$ python -q
>>> import numpy as np
>>> from numpy import linalg as LA
>>> np.set_printoptions(suppress=True, linewidth=200)
>>> def tidy(a):
...     return np.round(a, 2) + 0
... 
>>> F = np.array([[3.0, 2.0, 2.0, 0.0, 2.0, 0.0, 0.0, 0.0],
...     [2.0, 3.0, 0.0, 2.0, 0.0, 0.0, 2.0, 0.0],
...     [3.0, 3.0, 3.0, 0.0, 3.0, 1.0, 1.0, 0.0],
...     [1.0, 0.0, 3.0, 0.0, 2.0, 1.0, 2.0, 0.0],
...     [2.0, 1.0, 3.0, 1.0, 0.0, 3.0, 0.0, 0.0],
...     [0.0, 0.0, 0.0, 1.0, 0.0, 3.0, 1.0, 0.0],
...     [3.0, 2.0, 1.0, 2.0, 1.0, 0.0, 2.0, 0.0],
...     [0.0, 0.0, 0.0, 0.0, 0.0, 0.0, 0.0, 1.0]])
>>> x = np.array([6, 7, 2, 1, 0, 2, 4, 0])
>>> print((F @ x).argmax())
2
>>> print((F * x).sum(axis=1))
[36. 43. 51. 22. 32. 11. 44.  0.]
>>> print(F * x)
[[18. 14.  4.  0.  0.  0.  0.  0.]
 [12. 21.  0.  2.  0.  0.  8.  0.]
 [18. 21.  6.  0.  0.  2.  4.  0.]
 [ 6.  0.  6.  0.  0.  2.  8.  0.]
 [12.  7.  6.  1.  0.  6.  0.  0.]
 [ 0.  0.  0.  1.  0.  6.  4.  0.]
 [18. 14.  2.  2.  0.  0.  8.  0.]
 [ 0.  0.  0.  0.  0.  0.  0.  0.]]
>>> print(F @ x)
[36. 43. 51. 22. 32. 11. 44.  0.]
>>> print(F @ np.ones(8))
[ 9.  9. 14.  9. 10.  5. 11.  1.]
>>> f = np.array([-3, 3])
>>> print(np.polyval(f, F[3]))
[ 0.  3. -6.  3. -3.  0. -3.  3.]
>>> print(np.convolve(F[3], f))
[-3.  3. -9.  9. -6.  3. -3.  6.  0.]
>>> print(np.correlate(F[3], F[1], "full"))
[ 0.  2.  0.  6.  2.  4. 11.  6. 13.  8. 10.  7.  8.  4.  0.]
>>> out = F / np.sqrt((F ** 2).mean(axis=1, keepdims=True))
>>> print(tidy(LA.norm(out, axis=1)))
[2.83 2.83 2.83 2.83 2.83 2.83 2.83 2.83]
>>> print(LA.matrix_rank(F - F.mean(axis=1, keepdims=True)))
7
>>> ang = np.radians(90)
>>> r_ = np.eye(8)
>>> r_[0, 0] = r_[4, 4] = np.cos(ang)
>>> r_[0, 4], r_[4, 0] = -np.sin(ang), np.sin(ang)
>>> print(tidy(r_))
[[ 0.  0.  0.  0. -1.  0.  0.  0.]
 [ 0.  1.  0.  0.  0.  0.  0.  0.]
 [ 0.  0.  1.  0.  0.  0.  0.  0.]
 [ 0.  0.  0.  1.  0.  0.  0.  0.]
 [ 1.  0.  0.  0.  0.  0.  0.  0.]
 [ 0.  0.  0.  0.  0.  1.  0.  0.]
 [ 0.  0.  0.  0.  0.  0.  1.  0.]
 [ 0.  0.  0.  0.  0.  0.  0.  1.]]
>>> out = F @ r_.T
>>> print(tidy(LA.det(r_)), np.trace(r_))
1.0 6.0
>>> print(np.abs(out - F).max(axis=0))
[6. 0. 0. 0. 2. 0. 0. 0.]
>>> t3 = np.stack([F, 5 * F, F[::-1]])
>>> print(LA.matrix_rank(t3))
[8 8 8]
>>> print(LA.matrix_rank(t3.reshape(3, -1)))
2
>>> print(np.einsum("bij,cij->bc", t3, t3))
[[ 158.  790.   76.]
 [ 790. 3950.  380.]
 [  76.  380.  158.]]
>>> M = np.load("layer13.npy")
>>> print(M)
[[ 3.  0. -4.  4.  4.  6.  0.  4.  2.  0.]
 [ 0. -1.  0.  0.  0.  0.  0.  0.  0.  0.]
 [-4.  0.  3. -4. -4. -6.  0. -4. -2.  0.]
 [ 4.  0. -4.  3.  4.  6.  0.  4.  2.  0.]
 [ 4.  0. -4.  4.  3.  6.  0.  4.  2.  0.]
 [ 6.  0. -6.  6.  6.  8.  0.  6.  3.  0.]
 [ 0.  0.  0.  0.  0.  0. -1.  0.  0.  0.]
 [ 4.  0. -4.  4.  4.  6.  0.  3.  2.  0.]
 [ 2.  0. -2.  2.  2.  3.  0.  2.  0.  0.]
 [ 0.  0.  0.  0.  0.  0.  0.  0.  0. -1.]]
>>> print(tidy(np.abs(LA.eigvals(M)).max()))
29.0
>>> print(tidy(LA.matrix_power(M, 3)))
[[ 3251.     0. -3252.  3252.  3252.  4878.     0.  3252.  1626.     0.]
 [    0.    -1.     0.     0.     0.     0.     0.     0.     0.     0.]
 [-3252.     0.  3251. -3252. -3252. -4878.     0. -3252. -1626.     0.]
 [ 3252.     0. -3252.  3251.  3252.  4878.     0.  3252.  1626.     0.]
 [ 3252.     0. -3252.  3252.  3251.  4878.     0.  3252.  1626.     0.]
 [ 4878.     0. -4878.  4878.  4878.  7316.     0.  4878.  2439.     0.]
 [    0.     0.     0.     0.     0.     0.    -1.     0.     0.     0.]
 [ 3252.     0. -3252.  3252.  3252.  4878.     0.  3251.  1626.     0.]
 [ 1626.     0. -1626.  1626.  1626.  2439.     0.  1626.   812.     0.]
 [    0.     0.     0.     0.     0.     0.     0.     0.     0.    -1.]]
>>> print(np.allclose(M @ M.T, M.T @ M))
True
>>> print(np.allclose(M, M.T))
True
>>> print([round(float(x), 2) for x in LA.svd(M, compute_uv=False)[:3]])
[29.0, 1.0, 1.0]
>>> print(np.argsort(-LA.norm(M, axis=0).round(6), kind="stable")[:3])
[5 0 2]
>>> print(np.flatnonzero(LA.matrix_power((M != 0) + (M.T != 0) + np.eye(10), 10)[0]))
[0 2 3 4 5 7 8]
>>> print(tidy(np.sort(LA.eigvals(M).real)))
[-1. -1. -1. -1. -1. -1. -1. -1. -1. 29.]
>>> print(M @ M)
[[ 113.    0. -112.  112.  112.  168.    0.  112.   56.    0.]
 [   0.    1.    0.    0.    0.    0.    0.    0.    0.    0.]
 [-112.    0.  113. -112. -112. -168.    0. -112.  -56.    0.]
 [ 112.    0. -112.  113.  112.  168.    0.  112.   56.    0.]
 [ 112.    0. -112.  112.  113.  168.    0.  112.   56.    0.]
 [ 168.    0. -168.  168.  168.  253.    0.  168.   84.    0.]
 [   0.    0.    0.    0.    0.    0.    1.    0.    0.    0.]
 [ 112.    0. -112.  112.  112.  168.    0.  113.   56.    0.]
 [  56.    0.  -56.   56.   56.   84.    0.   56.   29.    0.]
 [   0.    0.    0.    0.    0.    0.    0.    0.    0.    1.]]
>>> print(tidy(LA.det(M)))
-29.0
